% ipython --no-banner

In [1]: import numpy as np

In [2]: np.set_printoptions(precision=2, suppress=True, linewidth=160)

In [3]: arr = np.diag(np.array([-2, 0, 1, -1, 1, 0, -1, -2, 0, 0, -2, -2])) + -1 * np.eye(12, k=1) + -1 * np.eye(12, k=-1)

In [4]: arr
Out[4]: 
array([[-2., -1.,  0.,  0.,  0.,  0.,  0.,  0.,  0.,  0.,  0.,  0.],
       [-1.,  0., -1.,  0.,  0.,  0.,  0.,  0.,  0.,  0.,  0.,  0.],
       [ 0., -1.,  1., -1.,  0.,  0.,  0.,  0.,  0.,  0.,  0.,  0.],
       [ 0.,  0., -1., -1., -1.,  0.,  0.,  0.,  0.,  0.,  0.,  0.],
       [ 0.,  0.,  0., -1.,  1., -1.,  0.,  0.,  0.,  0.,  0.,  0.],
       [ 0.,  0.,  0.,  0., -1.,  0., -1.,  0.,  0.,  0.,  0.,  0.],
       [ 0.,  0.,  0.,  0.,  0., -1., -1., -1.,  0.,  0.,  0.,  0.],
       [ 0.,  0.,  0.,  0.,  0.,  0., -1., -2., -1.,  0.,  0.,  0.],
       [ 0.,  0.,  0.,  0.,  0.,  0.,  0., -1.,  0., -1.,  0.,  0.],
       [ 0.,  0.,  0.,  0.,  0.,  0.,  0.,  0., -1.,  0., -1.,  0.],
       [ 0.,  0.,  0.,  0.,  0.,  0.,  0.,  0.,  0., -1., -2., -1.],
       [ 0.,  0.,  0.,  0.,  0.,  0.,  0.,  0.,  0.,  0., -1., -2.]])

In [5]: # equal to its transpose

In [6]: blk = np.stack([arr, 5 * arr, arr[::-1]])

In [7]: blk.sum(axis=0)
Out[7]: 
array([[-12.,  -6.,   0.,   0.,   0.,   0.,   0.,   0.,   0.,   0.,  -1.,  -2.],
       [ -6.,   0.,  -6.,   0.,   0.,   0.,   0.,   0.,   0.,  -1.,  -2.,  -1.],
       [  0.,  -6.,   6.,  -6.,   0.,   0.,   0.,   0.,  -1.,   0.,  -1.,   0.],
       [  0.,   0.,  -6.,  -6.,  -6.,   0.,   0.,  -1.,   0.,  -1.,   0.,   0.],
       [  0.,   0.,   0.,  -6.,   6.,  -6.,  -1.,  -2.,  -1.,   0.,   0.,   0.],
       [  0.,   0.,   0.,   0.,  -6.,  -1.,  -7.,  -1.,   0.,   0.,   0.,   0.],
       [  0.,   0.,   0.,   0.,  -1.,  -6.,  -7.,  -6.,   0.,   0.,   0.,   0.],
       [  0.,   0.,   0.,  -1.,   1.,  -1.,  -6., -12.,  -6.,   0.,   0.,   0.],
       [  0.,   0.,  -1.,  -1.,  -1.,   0.,   0.,  -6.,   0.,  -6.,   0.,   0.],
       [  0.,  -1.,   1.,  -1.,   0.,   0.,   0.,   0.,  -6.,   0.,  -6.,   0.],
       [ -1.,   0.,  -1.,   0.,   0.,   0.,   0.,   0.,   0.,  -6., -12.,  -6.],
       [ -2.,  -1.,   0.,   0.,   0.,   0.,   0.,   0.,   0.,   0.,  -6., -12.]])

In [8]: np.einsum("bij,cij->bc", blk, blk)
Out[8]: 
array([[  42.,  210.,    2.],
       [ 210., 1050.,   10.],
       [   2.,   10.,   42.]])

In [9]: (blk @ arr.T).shape
Out[9]: (3, 12, 12)
